$ python3 -q
>>> import numpy as np
>>> np.set_printoptions(precision=2, suppress=True, linewidth=100, legacy="1.25")
>>> def rd(a):
...     return np.round(a, 2) + 0
... 
>>> W0 = np.loadtxt("x.csv", delimiter=",")
>>> print(W0)
[[-1.  0. -3.  3.  3.]
 [ 2.  3.  1.  1. -2.]
 [ 2.  1.  2. -2. -2.]
 [ 1.  0. -2. -1.  3.]
 [ 1.  3.  1.  1.  2.]]
>>> out = np.array([[2, 0, 2], [8, 0, 1]])
>>> C = np.kron(out, W0)
>>> print(C)
[[ -2.   0.  -6.   6.   6.  -0.   0.  -0.   0.   0.  -2.   0.  -6.   6.   6.]
 [  4.   6.   2.   2.  -4.   0.   0.   0.   0.  -0.   4.   6.   2.   2.  -4.]
 [  4.   2.   4.  -4.  -4.   0.   0.   0.  -0.  -0.   4.   2.   4.  -4.  -4.]
 [  2.   0.  -4.  -2.   6.   0.   0.  -0.  -0.   0.   2.   0.  -4.  -2.   6.]
 [  2.   6.   2.   2.   4.   0.   0.   0.   0.   0.   2.   6.   2.   2.   4.]
 [ -8.   0. -24.  24.  24.  -0.   0.  -0.   0.   0.  -1.   0.  -3.   3.   3.]
 [ 16.  24.   8.   8. -16.   0.   0.   0.   0.  -0.   2.   3.   1.   1.  -2.]
 [ 16.   8.  16. -16. -16.   0.   0.   0.  -0.  -0.   2.   1.   2.  -2.  -2.]
 [  8.   0. -16.  -8.  24.   0.   0.  -0.  -0.   0.   1.   0.  -2.  -1.   3.]
 [  8.  24.   8.   8.  16.   0.   0.   0.   0.   0.   1.   3.   1.   1.   2.]]
>>> r0 = np.array([1, 0, 1, 2, 1])
>>> out = W0 + np.outer(r0, np.eye(5)[3])
>>> out
array([[-1.,  0., -3.,  4.,  3.],
       [ 2.,  3.,  1.,  1., -2.],
       [ 2.,  1.,  2., -1., -2.],
       [ 1.,  0., -2.,  1.,  3.],
       [ 1.,  3.,  1.,  2.,  2.]])
>>> print(np.linalg.matrix_rank(np.linalg.inv(out) - np.linalg.inv(W0), tol=1e-8))
1
>>> W1 = np.array([[3, -3], [-4, 2], [4, 5], [2, 5], [3, -4]])
>>> beta = np.array([8, 3])
>>> H = np.maximum(W0 @ W1 + beta, 0)
>>> H
array([[ 8.,  0.],
       [ 2., 21.],
       [ 8.,  7.],
       [10.,  0.],
       [11.,  8.]])
>>> (H > 0).astype(int)
array([[1, 0],
       [1, 1],
       [1, 1],
       [1, 0],
       [1, 1]])
>>> (H > 0).mean(axis=0)
array([1. , 0.6])
>>> C = np.array([[0, 2], [1, 9]])
>>> print(W1 @ C)
[[ -3 -21]
 [  2  10]
 [  5  53]
 [  5  49]
 [ -4 -30]]
>>> H @ C
array([[  0.,  16.],
       [ 21., 193.],
       [  7.,  79.],
       [  0.,  20.],
       [  8.,  94.]])
>>> (H @ C).round(6).argmax(axis=1)
array([1, 1, 1, 1, 1])
>>> proj = np.triu(np.array([[-2, -2, -2, -2, 0],
...     [-1, 1, 2, 2, -2],
...     [-1, -2, 0, -2, -2],
...     [0, 0, -1, -2, 0],
...     [2, 0, 2, -1, 0]]), 1) + np.eye(5)
>>> out = proj @ W0 @ np.linalg.inv(proj)
>>> print(np.trace(out), np.trace(W0))
5.0 5.0
>>> out = W0[0, 0] * W0[1:] - np.outer(W0[1:, 0], W0[0])
>>> out
array([[ 0., -3.,  5., -7., -4.],
       [ 0., -1.,  4., -4., -4.],
       [ 0., -0.,  5., -2., -6.],
       [ 0., -3.,  2., -4., -5.]])
>>> np.linalg.matrix_rank(out), np.linalg.matrix_rank(W0)
(4, 5)
>>> np.flatnonzero(~out.round(6).any(axis=1))
array([], dtype=int64)
>>> K = np.array([[4, 1, 2], [1, 0, 1], [2, 1, 0]])
>>> r = np.linalg.matrix_rank(K)
>>> print(r)
2
>>> N = np.linalg.svd(K)[2][r:].T
>>> rd(K @ N)
array([[0.],
       [0.],
       [0.]])
>>> [int(np.linalg.matrix_rank(K[:i])) for i in range(1, len(K) + 1)]
[1, 2, 2]
>>> evals, V = np.linalg.eigh(K)
>>> x0 = np.array([0, 2, 0])
>>> print(rd(V * np.abs(evals) @ V.T))
[[4.11 1.26 1.58]
 [1.26 0.63 0.  ]
 [1.58 0.   1.58]]
>>> (np.sign(V[:, -1].round(6)) == np.sign(V[0, -1].round(6))).astype(int)
array([1, 1, 1])
>>> np.abs(K).sum(axis=1).max(), rd(np.abs(evals).max())
(7, 5.16)
>>> print(x0 @ K @ x0)
0
>>> left, sig, VT = np.linalg.svd(K)
>>> V = VT[:(sig > 1e-8).sum()]
>>> rng = np.random.default_rng(254)
>>> x0 = K[1] + -2 * K[2] + rng.integers(2) * np.eye(3)[1]
>>> x0
array([-3., -2.,  1.])
>>> rd(np.diag(V.T @ V))
array([0.83, 0.33, 0.83])
>>> np.allclose(V.T @ V @ x0, x0)
True
>>> np.linalg.matrix_rank(np.vstack([K, x0]))
2
>>> arr = np.abs(np.array([[3, 0, 2], [5, 1, -1], [1, -3, -4]])) + np.eye(3)
>>> arr = arr / arr.sum(axis=1, keepdims=True)
>>> rd(arr)
array([[0.67, 0.  , 0.33],
       [0.62, 0.25, 0.12],
       [0.11, 0.33, 0.56]])
>>> print(arr @ np.ones(3))
[1. 1. 1.]
>>> arr.sum(axis=1)
array([1., 1., 1.])
>>> rd(np.linalg.matrix_power(arr, 100))
array([[0.45, 0.17, 0.38],
       [0.45, 0.17, 0.38],
       [0.45, 0.17, 0.38]])
>>> rd(np.sort(np.abs(np.linalg.eigvals(arr)))[::-1])
array([1.  , 0.35, 0.35])
>>> rd(np.linalg.matrix_power(arr, 2))
array([[0.48, 0.11, 0.41],
       [0.59, 0.1 , 0.31],
       [0.34, 0.27, 0.39]])
>>> pr = np.eye(3)[0]
>>> for _ in range(4):
...     pr = pr @ arr
...     print(pr.round(2))
... 
[0.67 0.   0.33]
[0.48 0.11 0.41]
[0.44 0.16 0.4 ]
[0.44 0.17 0.39]
>>> data = np.loadtxt("dump.csv", delimiter=",")
>>> data
array([[-0.8, -1.1,  0.3,  0.2],
       [ 0.6, -1.5,  2.9, -0.7],
       [ 3.3, -1.1, -2.9,  0.8],
       [-0.9,  0.2, -1. , -2.5],
       [-1.3,  1.8, -1.4,  2.3],
       [-0.8, -1.6,  0.1, -1.1],
       [-2.8,  0.8,  0.3,  0.4],
       [-1.1,  0.4,  0.1,  1.4],
       [-0.3, -0.3,  0.1,  0.2],
       [ 2.2,  0.3, -0.8,  1. ],
       [ 1.3,  0. ,  0.9, -1. ],
       [ 0.1, -0.1, -1.9, -1.4],
       [-1.6,  0.8,  0.6,  0.9],
       [ 0.9, -1.4,  0.5,  0.1],
       [-5.5, -6. ,  3.5,  0. ],
       [ 0. ,  0.1, -0.3,  2.4],
       [-0.4, -0.3,  1.7, -0.7],
       [ 0.6,  1. ,  1.3,  0.3],
       [-1.3,  1. ,  1.5,  0.4],
       [-0.7,  1.2, -0.2, -1. ],
       [-1.6,  0.1, -0.3,  0.1],
       [-1.6,  0.3, -0.5, -0.6],
       [ 0.3,  0.9, -0.6, -0.9],
       [ 1.6, -1.4,  0.1, -1.2],
       [-1.5,  0.6,  0. ,  0. ],
       [ 0.4,  1.3,  0. ,  0.5],
       [-0.2,  0. , -0.4, -0.4],
       [ 0. , -0.4,  1.5, -0.5],
       [ 1.3, -0.8, -0.9,  2.6],
       [ 0.8,  0.9,  0.3,  1.7],
       [ 0.4,  1.1,  1.4,  0.1]])
>>> x0 = np.array([5, 1, 3, 4])
>>> rhs = data @ x0
>>> rd(np.linalg.pinv(data) @ data)
array([[1., 0., 0., 0.],
       [0., 1., 0., 0.],
       [0., 0., 1., 0.],
       [0., 0., 0., 1.]])
>>> rd(np.linalg.solve(data.T @ data, data.T @ rhs))
array([5., 1., 3., 4.])
>>> rhs = rhs + 0.3 * rng.normal(size=31)
>>> rd(rhs)
array([ -3.5 ,   6.69,   9.81, -17.56,  -0.04,  -9.72, -10.71,   0.67,  -0.93,  12.62,   5.03,
       -10.87,  -1.87,   4.9 , -22.8 ,   8.52,  -0.35,   9.51,   0.41,  -7.56,  -8.91, -12.26,
        -3.07,   1.89,  -6.6 ,   5.58,  -3.98,   2.2 ,  13.27,  12.66,   7.42])
>>> beta, *_ = np.linalg.lstsq(data, rhs)
>>> rd(data.T @ (rhs - data @ beta))
array([0., 0., 0., 0.])
>>> beta.round()
array([5., 1., 3., 4.])
>>> [round(float(np.linalg.norm(np.linalg.solve(data.T @ data + lam * np.eye(4), data.T @ rhs))), 2) for lam in (0, 1, 10, 100)]
[7.15, 6.97, 5.72, 2.3]
>>> out = np.c_[data[:, :1] @ np.array([[0]]), np.array([1, -3, -1, -2, 1, -3, 5, -3, -4, 2, -1, 5, -5, 3, -3, 1, -1, -1, -2, -4, 0, 5, 5, 3, -2, 5, -5, 1, -1, -1, -2])]
>>> out
array([[ 0.,  1.],
       [ 0., -3.],
       [ 0., -1.],
       [ 0., -2.],
       [ 0.,  1.],
       [ 0., -3.],
       [ 0.,  5.],
       [ 0., -3.],
       [ 0., -4.],
       [ 0.,  2.],
       [ 0., -1.],
       [ 0.,  5.],
       [ 0., -5.],
       [ 0.,  3.],
       [ 0., -3.],
       [ 0.,  1.],
       [ 0., -1.],
       [ 0., -1.],
       [ 0., -2.],
       [ 0., -4.],
       [ 0.,  0.],
       [ 0.,  5.],
       [ 0.,  5.],
       [ 0.,  3.],
       [ 0., -2.],
       [ 0.,  5.],
       [ 0., -5.],
       [ 0.,  1.],
       [ 0., -1.],
       [ 0., -1.],
       [ 0., -2.]])
>>> np.linalg.matrix_rank(np.c_[data, out])
5
>>> np.linalg.matrix_rank(out)
1
>>> rd(np.linalg.norm(out - data @ np.linalg.lstsq(data, out)[0], axis=0))
array([ 0.  , 16.12])
>>> rd(np.linalg.lstsq(data, out[:, 0])[0])
array([0., 0., 0., 0.])
>>> rd(np.linalg.norm(np.linalg.qr(data)[0].T @ out, axis=0) ** 2 / ((out ** 2).sum(axis=0) + 1e-12))
array([0.  , 0.11])
>>> Xc = data - data.mean(axis=0)
>>> left, sig, VT = np.linalg.svd(Xc, full_matrices=False)
>>> (np.sign(left[:, 0]) == np.sign(left[0, 0])).astype(int)
array([1, 1, 0, 1, 0, 1, 1, 1, 1, 0, 0, 0, 1, 0, 1, 0, 1, 0, 1, 0, 1, 1, 0, 0, 1, 0, 0, 1, 0, 0, 0])
>>> rd(sig)
array([10.5 ,  7.17,  6.13,  5.46])
>>> print(np.searchsorted(np.cumsum(sig ** 2) / (sig ** 2).sum(), 0.9) + 1)
4
>>> print(rd(np.abs(VT[-1])))
[0.31 0.4  0.86 0.06]
>>> np.abs(left[:, 0]).argmax()
14
>>> rd(VT[0] * np.sign(VT[0, np.abs(VT[0]).argmax()]))
array([ 0.69,  0.5 , -0.49,  0.15])
>>> rd(Xc.mean(axis=0))
array([0., 0., 0., 0.])
>>> dist = np.linalg.norm(data[:, None] - data[None], axis=-1)
>>> np.unravel_index(dist.round(6).argmax(), dist.shape)
(2, 14)
>>> rd(dist[:5, :5])
array([[0.  , 3.11, 5.24, 3.27, 3.99],
       [3.11, 0.  , 6.58, 4.86, 6.48],
       [5.24, 6.58, 0.  , 5.82, 5.84],
       [3.27, 4.86, 5.82, 0.  , 5.09],
       [3.99, 6.48, 5.84, 5.09, 0.  ]])
>>> np.linalg.matrix_rank(dist ** 2)
6
>>> dist.mean(axis=1).argmax()
14
>>> def softmax(z):
...     e = np.exp(z - z.max(axis=-1, keepdims=True))
...     return e / e.sum(axis=-1, keepdims=True)
... 
>>> print(rd(softmax(data[10])))
[0.49 0.13 0.33 0.05]
>>> S = data @ data.T / np.sqrt(4)
>>> print(softmax(S).round(6).argmax(axis=1))
[14 14  2  3  4 14 14  4 14  2  1 11 14 14 14 28 14 30 14  3 14 14  3 23  6  4  3 14 28 28 30]
>>> out = np.array([[2, 0, 1, 1, 2], [1, 0, 1, 1, 2], [2, 2, 0, 0, 2]])
>>> X = out.T @ out
>>> print(X)
[[ 9  4  3  3 10]
 [ 4  4  0  0  4]
 [ 3  0  2  2  4]
 [ 3  0  2  2  4]
 [10  4  4  4 12]]
>>> left, sig, VT = np.linalg.svd(X, full_matrices=False)
>>> rd(VT @ VT.T)
array([[1., 0., 0., 0., 0.],
       [0., 1., 0., 0., 0.],
       [0., 0., 1., 0., 0.],
       [0., 0., 0., 1., 0.],
       [0., 0., 0., 0., 1.]])
>>> rd(left.T @ left)
array([[1., 0., 0., 0., 0.],
       [0., 1., 0., 0., 0.],
       [0., 0., 1., 0., 0.],
       [0., 0., 0., 1., 0.],
       [0., 0., 0., 0., 1.]])
>>> print(rd(sig / sig[0]))
[1.   0.17 0.01 0.   0.  ]
>>> evals, V = np.linalg.eigh(X)
>>> x0 = np.array([0, 1, 4, 3, -1])
>>> print(rd(x0 @ X @ x0 / (x0 @ x0)), rd(evals[0]), rd(evals[-1]))
1.85 0.0 24.58
>>> print(rd(V * np.maximum(evals, 0) @ V.T))
[[ 9.  4.  3.  3. 10.]
 [ 4.  4.  0.  0.  4.]
 [ 3.  0.  2.  2.  4.]
 [ 3.  0.  2.  2.  4.]
 [10.  4.  4.  4. 12.]]
>>> (np.sign(V[:, -1].round(6)) == np.sign(V[0, -1].round(6))).astype(int)
array([1, 1, 1, 1, 1])
>>> print(rd(np.linalg.eigvalsh(X[1:, 1:])))
[ 0.  0.  4. 16.]
>>> proj = np.triu(np.array([[-2, 1, -1, 0, 0],
...     [0, 2, 3, 1, -2],
...     [0, 3, 1, 0, 3],
...     [-2, -1, 2, -1, 1],
...     [3, -1, -1, 3, 0]]), 1) + np.eye(5)
>>> out = proj @ X @ np.linalg.inv(proj)
>>> out
array([[  10.,   -2.,   17.,    3.,  -48.],
       [  -4.,    0.,   -4.,    0.,    8.],
       [  33.,  -21.,  110.,   35., -367.],
       [  13.,   -9.,   46.,   15., -155.],
       [  10.,   -6.,   32.,   10., -106.]])
>>> np.linalg.matrix_rank(out)
3
>>> rd(np.poly(out))
array([  1., -29., 110., -32.,   0.,   0.])
>>> rd(np.linalg.eigvals(X))
array([24.58,  0.32,  4.11,  0.  ,  0.  ])
>>> print(np.einsum("ij,ji->", X, X))
621
>>> rd(np.linalg.det(2 * X)), rd(np.linalg.det(X))
(0.0, 0.0)
>>> rd(np.linalg.eigvals(X).sum().real)
29.0
>>> rd(np.linalg.det(X[::-1]))
0.0
>>> np.kron(np.eye(2, dtype=int), X)
array([[ 9,  4,  3,  3, 10,  0,  0,  0,  0,  0],
       [ 4,  4,  0,  0,  4,  0,  0,  0,  0,  0],
       [ 3,  0,  2,  2,  4,  0,  0,  0,  0,  0],
       [ 3,  0,  2,  2,  4,  0,  0,  0,  0,  0],
       [10,  4,  4,  4, 12,  0,  0,  0,  0,  0],
       [ 0,  0,  0,  0,  0,  9,  4,  3,  3, 10],
       [ 0,  0,  0,  0,  0,  4,  4,  0,  0,  4],
       [ 0,  0,  0,  0,  0,  3,  0,  2,  2,  4],
       [ 0,  0,  0,  0,  0,  3,  0,  2,  2,  4],
       [ 0,  0,  0,  0,  0, 10,  4,  4,  4, 12]])
>>> print(np.einsum("ii->", X))
29
>>> rd(np.linalg.det(X.T))
0.0
>>> rd(X @ np.linalg.pinv(X) @ X)
array([[ 9.,  4.,  3.,  3., 10.],
       [ 4.,  4.,  0.,  0.,  4.],
       [ 3.,  0.,  2.,  2.,  4.],
       [ 3.,  0.,  2.,  2.,  4.],
       [10.,  4.,  4.,  4., 12.]])
>>> np.allclose(X[:-1].T @ np.linalg.lstsq(X[:-1].T, X[-1])[0], X[-1])
True
>>> np.abs(np.diag(np.linalg.qr(X)[1])) > 1e-9
array([ True,  True,  True, False, False])
>>> M = np.load("w.npy")
>>> M
array([[ 0,  0,  1,  2],
       [ 0,  0, -4,  5],
       [ 0,  0,  0,  3],
       [ 0,  0,  0,  0]])
>>> rd(np.linalg.det(M))
0.0
>>> M @ M
array([[  0,   0,   0,   3],
       [  0,   0,   0, -12],
       [  0,   0,   0,   0],
       [  0,   0,   0,   0]])
>>> (M + M.T) / 2
array([[ 0. ,  0. ,  0.5,  1. ],
       [ 0. ,  0. , -2. ,  2.5],
       [ 0.5, -2. ,  0. ,  1.5],
       [ 1. ,  2.5,  1.5,  0. ]])
>>> print(np.allclose(M @ M.T, M.T @ M))
False
>>> print((M - M.T) / 2)
[[ 0.   0.   0.5  1. ]
 [ 0.   0.  -2.   2.5]
 [-0.5  2.   0.   1.5]
 [-1.  -2.5 -1.5  0. ]]
>>> print(rd(np.abs(np.linalg.eigvals(M)).max()))
0.0
